% python3 -q
>>> import numpy as np
>>> import numpy.linalg as la
>>> np.set_printoptions(precision=2, suppress=True, linewidth=100)
>>> X = np.load("test6.npy")
>>> print(X)
[[-0.9 -1.  -7. ]
 [ 5.  -3.9 -4. ]
 [-1.  -1.  -6.9]]
>>> A2 = np.array([[2, -2, 1], [0, 1, -2], [-2, 0, 2]])
>>> print(np.vstack([X, A2.T]).shape)
(6, 3)
>>> print(la.matrix_rank(np.vstack([X, A2.T])))
3
>>> print(np.einsum("ik,kj->ij", X, A2))
[[ 12.2   0.8 -12.9]
 [ 18.  -13.9   4.8]
 [ 11.8   1.  -12.8]]
>>> print(np.einsum("ik,kj->ji", X, A2))
[[ 12.2  18.   11.8]
 [  0.8 -13.9   1. ]
 [-12.9   4.8 -12.8]]
>>> print(X @ A2)
[[ 12.2   0.8 -12.9]
 [ 18.  -13.9   4.8]
 [ 11.8   1.  -12.8]]
>>> left, sv, vt = la.svd(X)
>>> print(np.argmax(sv[:-1] / (sv[1:] + 1e-6)) + 1)
2
>>> A2 = left[:, :2] @ np.diag(sv[:2]) @ vt[:2]
>>> print(round(np.abs(X - A2).max(), 2))
0.03
>>> rng = np.random.default_rng(711)
>>> lab = rng.permutation(3)
>>> print(lab)
[1 2 0]
>>> A2 = X[lab][:, lab]
>>> print(np.sort(np.abs(la.eigvals(A2))))
[0.1  4.17 7.63]
>>> print(A2)
[[-3.9 -4.   5. ]
 [-1.  -6.9 -1. ]
 [-1.  -7.  -0.9]]
>>> print(round(float(la.det(A2)), 2), round(float(la.det(X[lab])), 2))
3.18 3.18
>>> print(np.diag(A2))
[-3.9 -6.9 -0.9]
>>> print(la.cond(X) > 100)
True
>>> print(la.matrix_rank(X, rtol=0.1))
2
>>> print(round(np.log10(la.cond(X))))
2
>>> print(round(la.norm(X, 2) / la.norm(X), 2))
0.88
>>> G = X.T @ X
>>> print(np.diag(G))
[ 26.81  17.21 112.61]
>>> print(np.allclose(G, G.T))
True
>>> print(G)
[[ 26.81 -17.6   -6.8 ]
 [-17.6   17.21  29.5 ]
 [ -6.8   29.5  112.61]]
>>> print(np.round(la.svd(X, compute_uv=False) ** 2, 2) + 0)
[122.37  34.25   0.  ]
>>> print(np.trace(G), round((X ** 2).sum(), 2))
156.63 156.63
>>> K = np.load("m.npy")
>>> print(K)
[[ 1  2  1]
 [ 2  3  1]
 [ 3  5  1]
 [ 4  5  2]
 [ 4  6  2]
 [ 4  6  4]
 [ 5  8  4]
 [ 7  9  6]
 [ 8 10  6]
 [10 10  7]
 [11 12  7]
 [12 12  7]
 [12 13  9]
 [14 13  9]
 [14 15 10]
 [16 15 12]
 [17 16 13]
 [18 17 14]
 [18 17 15]
 [20 19 15]
 [21 19 15]
 [23 20 15]
 [25 20 15]
 [25 21 16]
 [27 21 18]]
>>> u = np.array([-3, -1])
>>> print(np.array([np.convolve(row, u, "same") for row in K]))
[[ -3  -7  -5]
 [ -6 -11  -6]
 [ -9 -18  -8]
 [-12 -19 -11]
 [-12 -22 -12]
 [-12 -22 -18]
 [-15 -29 -20]
 [-21 -34 -27]
 [-24 -38 -28]
 [-30 -40 -31]
 [-33 -47 -33]
 [-36 -48 -33]
 [-36 -51 -40]
 [-42 -53 -40]
 [-42 -59 -45]
 [-48 -61 -51]
 [-51 -65 -55]
 [-54 -69 -59]
 [-54 -69 -62]
 [-60 -77 -64]
 [-63 -78 -64]
 [-69 -83 -65]
 [-75 -85 -65]
 [-75 -88 -69]
 [-81 -90 -75]]
>>> print(np.correlate(K[16], K[9], "full"))
[119 282 421 290 130]
>>> print(np.convolve(K[16], u))
[-51 -65 -55 -13]
>>> A = np.load("layer8.npy")
>>> print(A)
[[4. 1. 1.]
 [1. 4. 1.]
 [1. 1. 4.]]
>>> vec = np.ones(3)
>>> for _ in range(5):
...     vec = A @ vec
...     vec /= la.norm(vec)
...     print(round(vec @ A @ vec, 2))
... 
6.0
6.0
6.0
6.0
6.0
>>> print(vec)
[0.58 0.58 0.58]
>>> print(np.round(la.eigvalsh(A)[-1], 2))
6.0
>>> A2 = A / np.sqrt((A ** 2).mean(axis=1, keepdims=True))
>>> print(la.matrix_rank(A - A.mean(axis=1, keepdims=True)))
2
>>> print(la.matrix_rank(A2) == la.matrix_rank(A))
True
>>> print(A - A.mean(axis=1, keepdims=True))
[[ 2. -1. -1.]
 [-1.  2. -1.]
 [-1. -1.  2.]]
>>> print(la.norm(A2, axis=1))
[1.73 1.73 1.73]
